>>> import numpy as np
>>> np.set_printoptions(precision=2, suppress=True, linewidth=200)
>>> M2 = np.array([[1, 3, 2, 2, 0, 2, 0, 0, 1],
...     [0, 2, 1, 1, 0, 1, 2, 3, 2],
...     [3, 1, 2, 0, 3, 2, 3, 2, 1],
...     [3, 0, 1, 1, 3, 3, 0, 2, 1],
...     [0, 0, 1, 1, 1, 2, 1, 2, 1],
...     [0, 2, 2, 1, 3, 1, 3, 3, 2],
...     [1, 1, 2, 2, 2, 1, 2, 3, 0],
...     [3, 1, 2, 3, 2, 2, 0, 2, 1],
...     [3, 1, 0, 0, 0, 2, 3, 3, 2]])
>>> K = M2 - M2.T
>>> print(K)
[[ 0  3 -1 -1  0  2 -1 -3 -2]
 [-3  0  0  1  0 -1  1  2  1]
 [ 1  0  0 -1  2  0  1  0  1]
 [ 1 -1  1  0  2  2 -2 -1  1]
 [ 0  0 -2 -2  0 -1 -1  0  1]
 [-2  1  0 -2  1  0  2  1  0]
 [ 1 -1 -1  2  1 -2  0  3 -3]
 [ 3 -2  0  1  0 -1 -3  0 -2]
 [ 2 -1 -1 -1 -1  0  3  2  0]]
>>> # rank 8
>>> np.linalg.norm(K, axis=1).argmax()
np.int64(6)
>>> K[5] @ K[6]
np.int64(-3)
>>> np.linalg.norm(K, axis=0)
array([5.39, 4.12, 2.83, 4.12, 3.32, 3.87, 5.48, 5.29, 4.58])
>>> round(float(np.linalg.norm(K[5] - K[6])), 2)
7.14
>>> round(np.linalg.norm(K, 2), 2)
np.float64(7.35)
>>> np.round(np.linalg.norm(K, 1), 2), round(np.linalg.norm(K, np.inf), 2)
(np.float64(14.0), np.float64(14.0))
>>> rank = np.linalg.matrix_rank(K)
>>> print(rank)
8
>>> ns = np.linalg.svd(K)[2][rank:].T
>>> np.round(K @ ns, 2) + 0
array([[0.],
       [0.],
       [0.],
       [0.],
       [0.],
       [0.],
       [0.],
       [0.],
       [0.]])
>>> np.allclose(K @ ns, 0)
True
>>> ns[:, 0] / ns[np.abs(ns[:, 0]).round(6).argmax(), 0]
array([ 0.46,  1.  ,  0.5 , -0.12, -0.21,  0.02, -0.47,  0.83,  0.32])
>>> arr = np.load("data.npy")
>>> arr
array([[ 2,  2,  0,  0,  0,  0],
       [ 2,  4,  4,  0,  0,  0],
       [ 6,  0,  0,  0,  0,  0],
       [-2, -2,  0,  1,  1,  0],
       [-2, -4, -4,  1,  2,  2],
       [-6,  0,  0,  3,  0,  0]])
>>> vec = np.array([1, 2, 0, 2, 2, -2])
>>> y = arr @ vec
>>> beta, lr = np.zeros(6), 1 / np.linalg.norm(arr, 2) ** 2
>>> for i in range(60):
...     beta -= lr * arr.T @ (arr @ beta - y)
...     if i % 10 == 0: print(i, round(np.linalg.norm(arr @ beta - y), 2))
... 
0 6.67
10 3.56
20 2.4
30 1.81
40 1.51
50 1.36
>>> np.round(np.linalg.cond(arr), 2)
np.float64(23.61)
>>> beta
array([ 0.99,  1.51,  0.58,  1.96,  0.36, -0.04])
>>> M2 = np.array([[1, 2], [1, 1], [0, 0], [2, 2], [2, 2], [1, 1]])
>>> print(np.vstack([arr, M2.T]).shape)
(8, 6)
>>> arr @ M2
array([[ 4,  6],
       [ 6,  8],
       [ 6, 12],
       [ 0, -2],
       [ 2,  0],
       [ 0, -6]])
>>> M2.T @ arr.T
array([[ 4,  6,  6,  0,  2,  0],
       [ 6,  8, 12, -2,  0, -6]])
>>> np.einsum("ik,kj->ij", arr, M2)
array([[ 4,  6],
       [ 6,  8],
       [ 6, 12],
       [ 0, -2],
       [ 2,  0],
       [ 0, -6]])
